% python3 -q
>>> import numpy as np
>>> import numpy.linalg as la
>>> np.set_printoptions(precision=1, suppress=True, linewidth=120, sign=" ")
>>> E = np.loadtxt("dump.csv", delimiter=",")
>>> print(E)
[[ -6.8  19.9  -4.4]
 [ 21.3   1.8  -8.4]
 [  1.3 -12.6 -16.2]
 [ -6.7   1.4  -2. ]
 [-16.9  -1.4 -28.4]
 [ 15.5   3.3 -15.2]
 [ -8.3   5.8 -13.6]
 [-17.8 -16.7   3.7]
 [ -1.3  14.7 -16.8]
 [-14.1   5.4 -23.1]
 [ 12.9 -45.2   5.9]
 [-36.6  31.9   9.4]
 [-26.8  22.5  19.8]
 [  0.   23.9  -0.1]
 [  8.8   4.7  16.4]
 [ -3.6 -20.4  13.8]
 [ 12.8 -16.  -23.4]
 [  2.8  -6.5 -20.4]
 [-26.7  44.3  22.6]
 [ -7.2 -20.4  15. ]
 [-11.5   0.9  17.4]
 [-13.9  32.   -6.1]
 [ -8.4 -12.6  12.9]
 [ 19.9  -7.5   4.4]
 [-33.5  23.8  14.8]
 [ 19.8 -28.  -14.5]
 [-14.9  10.3 -17.1]]
>>> labels = E[:, 0] > np.median(E[:, 0])
>>> u = E[labels].mean(axis=0) - E[~labels].mean(axis=0)
>>> print(labels.astype(int))
[ 0  1  1  1  0  1  0  0  1  0  1  0  0  1  1  1  1  1  0  0  0  0  0  1  0  1  0]
>>> print(((E - E.mean(axis=0)) @ u > 0).astype(int))
[ 0  1  1  0  0  1  0  0  0  0  1  0  0  0  1  1  1  1  0  1  0  0  1  1  0  1  0]
>>> print(round(float((((E - E.mean(axis=0)) @ u > 0) == labels).mean()), 1))
0.8
>>> print(np.argsort(-np.abs(u).round(6), kind="stable"))
[ 0  1  2]
>>> print(u)
[ 25.3 -17.1  -7.5]
>>> Ac = E - E.mean(axis=0)
>>> evecs = la.svd(Ac)[2][:1]
>>> M2 = Ac - Ac @ evecs.T @ evecs
>>> print((Ac @ evecs.T).std(axis=0))
[ 23.6]
>>> print(la.norm(M2, axis=1).round(6).argmax())
4
>>> Ac = (E - E.mean(axis=0)) / E.std(axis=0)
>>> print(Ac.std(axis=0))
[ 1.  1.  1.]
>>> beta = la.lstsq(np.delete(Ac, 1, axis=1), Ac[:, 1])[0]
>>> print(np.abs(beta).argmax())
0
>>> M2 = np.c_[E[:, :2] @ np.array([[2, 1], [-2, 2]]), np.array([1, 2, 3, 2, 3, 3, 3, 1, 3, 1, 0, 2, 3, 2, 0, 2, 2, 1, 2, 1, 1, 3, 0, 1, 2, 2, 1])]
>>> print(M2)
[[ -53.4   33.     1. ]
 [  39.    24.9    2. ]
 [  27.8  -23.9    3. ]
 [ -16.2   -3.9    2. ]
 [ -31.   -19.7    3. ]
 [  24.4   22.1    3. ]
 [ -28.2    3.3    3. ]
 [  -2.2  -51.2    1. ]
 [ -32.    28.1    3. ]
 [ -39.    -3.3    1. ]
 [ 116.2  -77.5    0. ]
 [-137.    27.2    2. ]
 [ -98.6   18.2    3. ]
 [ -47.8   47.8    2. ]
 [   8.2   18.2    0. ]
 [  33.6  -44.4    2. ]
 [  57.6  -19.2    2. ]
 [  18.6  -10.2    1. ]
 [-142.    61.9    2. ]
 [  26.4  -48.     1. ]
 [ -24.8   -9.7    1. ]
 [ -91.8   50.1    3. ]
 [   8.4  -33.6    0. ]
 [  54.8    4.9    1. ]
 [-114.6   14.1    2. ]
 [  95.6  -36.2    2. ]
 [ -50.4    5.7    1. ]]
>>> print(la.matrix_rank(M2))
3
>>> M2 = np.array([[1, -3], [1, 0]])
>>> feats = np.tile(M2, (2, 2))
>>> print(feats)
[[ 1 -3  1 -3]
 [ 1  0  1  0]
 [ 1 -3  1 -3]
 [ 1  0  1  0]]
>>> # columns 0 and 2 are equal
>>> print(round(float(la.norm(feats, 2) / la.norm(feats)), 1))
1.0
>>> print(la.cond(feats) > 100)
True
>>> print([round(float(x), 1) for x in la.svd(feats, compute_uv=False)[:3]])
[6.4, 1.9, 0.0]
>>> print(la.matrix_rank(feats, rtol=0.1))
2
>>> arr = np.load("w.npy")
>>> print(arr)
[[-5.9 -1.5 -1.4]
 [-7.4 -2.9 -6.5]
 [-4.5 13.5 25.7]
 [ 5.4 -7.8  0.5]
 [-9.8  0.9 -1.4]
 [-5.1  1.9  7.1]
 [-9.7  0.2 -4.4]
 [ 4.2 10.1 -3.6]
 [ 0.7  1.9  7.5]
 [10.9  4.3 -2.8]
 [14.9 -3.  -6.7]
 [10.6  1.9 -1.8]]
>>> Ac = (arr - arr.mean(axis=0)) / arr.std(axis=0)
>>> print(Ac.std(axis=0))
[ 1.  1.  1.]
>>> beta = la.lstsq(np.delete(Ac, 2, axis=1), Ac[:, 2])[0]
>>> print(beta)
[-0.2  0.6]
>>> print(np.round(1 - np.var(Ac[:, 2] - np.delete(Ac, 2, axis=1) @ beta), 1))
0.4
>>> x = np.array([4, 2, -3])
>>> y = arr @ x
>>> print(la.lstsq(arr, y)[0])
[ 4.  2. -3.]
>>> print(la.solve(arr.T @ arr, arr.T @ y))
[ 4.  2. -3.]
>>> print(y)
[-22.4 -15.9 -68.1   4.5 -33.2 -37.9 -25.2  47.8 -15.9  60.6  73.7  51.6]
>>> try:
...     la.solve(arr, y)
... except la.LinAlgError as e:
...     print(repr(e))
... 
LinAlgError('Last 2 dimensions of the array must be square')
>>> rng = np.random.default_rng(15)
>>> y = y + 0.1 * rng.normal(size=12)
>>> print(y)
[-22.5 -16.  -68.1   4.4 -33.1 -37.8 -25.3  47.9 -16.   60.8  73.8  51.5]
>>> beta, *_ = la.lstsq(arr, y)
>>> print(beta)
[ 4.  2. -3.]
>>> print(round(float(la.norm(y - arr @ beta)), 1))
0.3
>>> print(np.round(arr.T @ (y - arr @ beta), 1) + 0)
[ 0.  0.  0.]
>>> W2 = arr[[3, 4]].astype(float)
>>> for _ in range(5):
...     labels = la.norm(arr[:, None] - W2, axis=-1).argmin(axis=1)
...     W2 = np.array([arr[labels == j].mean(axis=0) for j in range(2)])
... 
>>> print(labels)
[ 1  1  1  0  1  1  1  0  1  0  0  0]
>>> print(W2)
[[ 9.2  1.1 -2.9]
 [-6.   2.   3.8]]
>>> dist = la.norm(arr[:, None] - arr[None], axis=-1)
>>> print(np.unravel_index(dist.round(6).argmax(), dist.shape))
(np.int64(2), np.int64(10))
>>> print(np.flatnonzero(dist[0] < dist.mean() / 2))
[ 0  1  4  6]
>>> print(la.norm(arr, axis=1))
[  6.2  10.3  29.4   9.5   9.9   8.9  10.7  11.5   7.8  12.   16.6  10.9]
>>> print(dist[:5, :5])
[[  0.    5.5  31.   13.1   4.6]
 [  5.5   0.   36.3  15.4   6.8]
 [ 31.   36.3   0.   34.4  30.4]
 [ 13.1  15.4  34.4   0.   17.6]
 [  4.6   6.8  30.4  17.6   0. ]]
>>> print(la.matrix_rank(dist ** 2))
5
>>> M = np.load("block5.npy")
>>> print(M)
[[ 2 -1  2 -1  2 -1]
 [ 1  1  1  1  1  1]
 [-2 -2 -2 -2 -2 -2]
 [ 2 -1  2 -1  2 -1]
 [ 1  1  1  1  1  1]
 [-2 -2 -2 -2 -2 -2]]
>>> print(M @ la.pinv(M) @ M)
[[ 2. -1.  2. -1.  2. -1.]
 [ 1.  1.  1.  1.  1.  1.]
 [-2. -2. -2. -2. -2. -2.]
 [ 2. -1.  2. -1.  2. -1.]
 [ 1.  1.  1.  1.  1.  1.]
 [-2. -2. -2. -2. -2. -2.]]
>>> U, sv, vt = la.svd(M)
>>> evecs = vt[:(sv > 1e-8).sum()]
>>> x = M[0] + 5 * M[5] + rng.integers(2) * np.eye(6)[2]
>>> print(x)
[ -8. -11.  -7. -11.  -8. -11.]
>>> print(np.round(evecs.T @ evecs, 1) + 0)
[[ 0.3  0.   0.3  0.   0.3  0. ]
 [ 0.   0.3  0.   0.3  0.   0.3]
 [ 0.3  0.   0.3  0.   0.3  0. ]
 [ 0.   0.3  0.   0.3  0.   0.3]
 [ 0.3  0.   0.3  0.   0.3  0. ]
 [ 0.   0.3  0.   0.3  0.   0.3]]
>>> x = np.array([1, 1, 0, 3, 3, 1])
>>> print((M * x).sum(axis=1))
[  3   9 -18   3   9 -18]
>>> print(M * x)
[[ 2 -1  0 -3  6 -1]
 [ 1  1  0  3  3  1]
 [-2 -2  0 -6 -6 -2]
 [ 2 -1  0 -3  6 -1]
 [ 1  1  0  3  3  1]
 [-2 -2  0 -6 -6 -2]]
>>> print(np.sign((M @ x).round(6)))
[ 1  1 -1  1  1 -1]
>>> print(M @ np.ones(6))
[  3.   6. -12.   3.   6. -12.]
>>> print(M @ (2 * x))
[  6  18 -36   6  18 -36]
>>> print((M @ x).argmax())
1
>>> C2 = M.T @ M
>>> print(np.round(la.eigvalsh(C2)[::-1], 1) + 0)
[ 65.1  24.9   0.    0.    0.    0. ]
>>> print(C2)
[[ 18   6  18   6  18   6]
 [  6  12   6  12   6  12]
 [ 18   6  18   6  18   6]
 [  6  12   6  12   6  12]
 [ 18   6  18   6  18   6]
 [  6  12   6  12   6  12]]
>>> print(np.allclose(C2, C2.T))
True
>>> print(np.diag(C2))
[ 18  12  18  12  18  12]
>>> print((M @ M.T).shape)
(6, 6)
>>> print(la.lstsq(C2[:-1].T, C2[-1])[2])
2
>>> print(round(np.trace(la.pinv(C2) @ C2), 1))
2.0
>>> print(np.unique(C2.round(6), axis=0).shape)
(2, 6)
>>> print(np.abs(np.diag(la.qr(C2)[1])) > 1e-9)
[ True  True False False False False]
>>> try:
...     la.inv(C2)
... except la.LinAlgError as e:
...     print("failed:", e)
... 
failed: Singular matrix
>>> data = np.load("out12.npy")
>>> print(data)
[[ 1  0  0  0]
 [-2  0 -2 -2]
 [ 0  0 -3  2]]
>>> data @ data
Traceback (most recent call last):
  File "<python-input-90>", line 1, in <module>
    data @ data
    ~~~~~^~~~~~
ValueError: matmul: Input operand 1 has a mismatch in its core dimension 0, with gufunc signature (n?,k),(k,m?)->(n?,m?) (size 3 is different from 4)
>>> C2 = data.T @ data
>>> print(np.allclose(C2, C2.T))
True
>>> print((data @ data.T).shape)
(3, 3)
>>> print(la.svd(data, compute_uv=False) ** 2)
[ 14.7  10.7   0.6]
>>> M2 = data[0, 0] * data[1:] - np.outer(data[1:, 0], data[0])
>>> print(M2)
[[ 0  0 -2 -2]
 [ 0  0 -3  2]]
>>> print(np.flatnonzero(~M2.round(6).any(axis=1)))
[]
>>> print(la.matrix_rank(M2), la.matrix_rank(data))
2 3
>>> th = np.radians(30)
>>> Rm = np.eye(4)
>>> Rm[2, 2] = Rm[3, 3] = np.cos(th)
>>> Rm[2, 3], Rm[3, 2] = -np.sin(th), np.sin(th)
>>> print(Rm)
[[ 1.   0.   0.   0. ]
 [ 0.   1.   0.   0. ]
 [ 0.   0.   0.9 -0.5]
 [ 0.   0.   0.5  0.9]]
>>> M2 = data @ Rm.T
>>> print(M2)
[[ 1.   0.   0.   0. ]
 [-2.   0.  -0.7 -2.7]
 [ 0.   0.  -3.6  0.2]]
>>> print(np.allclose(data @ data.T, M2 @ M2.T))
True
>>> F = np.loadtxt("layer15.csv", delimiter=",")
>>> print(F)
[[ 0.3  0.   0.   0.3  0.3]
 [ 0.   0.7  0.   0.   0.3]
 [ 0.   0.   1.   0.   0. ]
 [ 0.   0.   0.5  0.5  0. ]
 [ 0.   0.   0.   0.   1. ]]
>>> M2 = np.array([[-1, 1], [0, -2]])
>>> W2 = np.kron(M2, F)
>>> print(W2)
[[-0.3 -0.  -0.  -0.3 -0.3  0.3  0.   0.   0.3  0.3]
 [-0.  -0.7 -0.  -0.  -0.3  0.   0.7  0.   0.   0.3]
 [-0.  -0.  -1.  -0.  -0.   0.   0.   1.   0.   0. ]
 [-0.  -0.  -0.5 -0.5 -0.   0.   0.   0.5  0.5  0. ]
 [-0.  -0.  -0.  -0.  -1.   0.   0.   0.   0.   1. ]
 [ 0.   0.   0.   0.   0.  -0.7 -0.  -0.  -0.7 -0.7]
 [ 0.   0.   0.   0.   0.  -0.  -1.3 -0.  -0.  -0.7]
 [ 0.   0.   0.   0.   0.  -0.  -0.  -2.  -0.  -0. ]
 [ 0.   0.   0.   0.   0.  -0.  -0.  -1.  -1.  -0. ]
 [ 0.   0.   0.   0.   0.  -0.  -0.  -0.  -0.  -2. ]]
>>> X = np.array([[0, -2, 2], [-2, -1, 2], [-1, 1, 1]])
>>> U, sv, vt = la.svd(E, full_matrices=False)
>>> print(np.allclose(U * sv @ vt, E))
True
>>> print(np.abs(vt[0]))
[ 0.6  0.8  0.2]
>>> print(U.shape, sv.shape, vt.shape)
(27, 3) (3,) (3, 3)
>>> print(sv)
[ 124.4   78.1   57.3]
>>> print(round(float(np.sqrt((sv ** 2).sum())), 1), round(la.norm(E), 1))
157.6 157.6
>>> U, sv = la.svd(X)
Traceback (most recent call last):
  File "<python-input-119>", line 1, in <module>
    U, sv = la.svd(X)
    ^^^^^
ValueError: too many values to unpack (expected 2)
>>> U, sv, vt = la.svd(X, full_matrices=False)
>>> print((sv > 1e-8).sum())
3
>>> print(U.shape, sv.shape, vt.shape)
(3, 3) (3,) (3, 3)
>>> print(round(float(np.sqrt((sv ** 2).sum())), 1), round(float(la.norm(X)), 1))
4.5 4.5
>>> print(np.round(U.T @ U, 1) + 0)
[[ 1.  0.  0.]
 [ 0.  1.  0.]
 [ 0.  0.  1.]]
>>> print(np.round(vt @ vt.T, 1) + 0)
[[ 1.  0.  0.]
 [ 0.  1.  0.]
 [ 0.  0.  1.]]
>>> print(sv / sv[0])
[ 1.   0.6  0.2]
>>> hat = np.triu(np.array([[2, 3, -2], [3, 1, 3], [0, 0, 2]]), 1) + np.eye(3)
>>> M2 = hat @ X @ la.inv(hat)
>>> print(M2)
[[ -4.   5. -17.]
 [ -5.  17. -56.]
 [ -1.   4. -13.]]
>>> print(hat @ X - X @ hat)
[[-4. -5. 10.]
 [-3.  9.  2.]
 [ 0.  3. -5.]]
>>> print(la.matrix_rank(M2))
3
>>> q, evecs = la.qr(X[:, :1])[0], la.qr(X[:, 1:])[0]
>>> sv = la.svd(q.T @ evecs, compute_uv=False)
>>> print(np.degrees(np.arccos(sv.clip(0, 1))))
[ 29.9]
>>> mat = np.load("a.npy")
>>> print(mat)
[[ 1.  2.  0.  0.]
 [ 2. -1.  2.  0.]
 [ 0.  2. -2.  2.]
 [ 0.  0.  2.  3.]]
>>> # equal to its transpose
>>> print(la.norm(M, axis=1).argmax())
2
>>> print(la.norm(M, axis=0))
[ 4.2  3.5  4.2  3.5  4.2  3.5]
>>> print(round(float(la.norm(M, 1)), 1), np.round(la.norm(M, np.inf), 1))
10.0 12.0
>>> print(round(float(la.norm(M) ** 2 / la.norm(M, 2) ** 2), 1))
1.4
>>> print(np.round(la.norm(M[0] - M[4]), 1))
3.9
>>> w, evecs = la.eigh(mat)
>>> print(la.svd(mat, compute_uv=False))
[ 4.2  3.9  2.3  1. ]
>>> print(la.eigvalsh(mat @ mat))
[  1.    5.5  14.8  17.6]
>>> print(np.round(evecs @ np.diag(w) @ evecs.T, 1) + 0)
[[ 1.  2.  0.  0.]
 [ 2. -1.  2.  0.]
 [ 0.  2. -2.  2.]
 [ 0.  0.  2.  3.]]
>>> print(np.unique(w.round(6) + 0, return_counts=True)[1])
[ 1  1  1  1]
>>> print(np.round(evecs.T @ evecs, 1) + 0)
[[ 1.  0.  0.  0.]
 [ 0.  1.  0.  0.]
 [ 0.  0.  1.  0.]
 [ 0.  0.  0.  1.]]
>>> print(la.eigvalsh(mat + -3 * np.eye(4)))
[-7.2 -4.  -0.7  0.9]
>>> print(np.abs(evecs[:, -1]))
[ 0.2  0.2  0.4  0.9]
>>> u = np.array([-4, -1, 2, 9])
>>> M2 = mat + np.outer(u, np.eye(4)[1])
>>> print(la.matrix_rank(la.inv(M2) - la.inv(mat), tol=1e-8))
1
>>> print(np.round(la.det(M2) / la.det(mat), 1), round(float(1 + la.solve(mat, u)[1]), 1))
-0.2 -0.2
>>> print(M2)
[[ 1. -2.  0.  0.]
 [ 2. -2.  2.  0.]
 [ 0.  4. -2.  2.]
 [ 0.  9.  2.  3.]]
>>> u, v = mat[0], mat[3]
>>> print(u @ v)
0.0
>>> p = (u @ v) / (u @ u) * u
>>> print(round(float(la.norm(u + v) ** 2 + la.norm(u - v) ** 2), 1))
36.0
>>> print(v - p)
[ 0.  0.  2.  3.]
>>> print((v - p) @ u)
0.0
>>> print(np.outer(u, v))
[[ 0.  0.  2.  3.]
 [ 0.  0.  4.  6.]
 [ 0.  0.  0.  0.]
 [ 0.  0.  0.  0.]]
>>> print(p)
[ 0.  0.  0.  0.]
>>> w, evecs = la.eig(mat)
>>> print(np.round(mat @ evecs[:, 0] - w[0] * evecs[:, 0], 1) + 0)
[ 0.  0.  0.  0.]
>>> print(np.round(np.prod(w), 1))
38.0
>>> print(np.sort(la.eigvals(la.inv(mat))))
[-1.  -0.2  0.3  0.4]
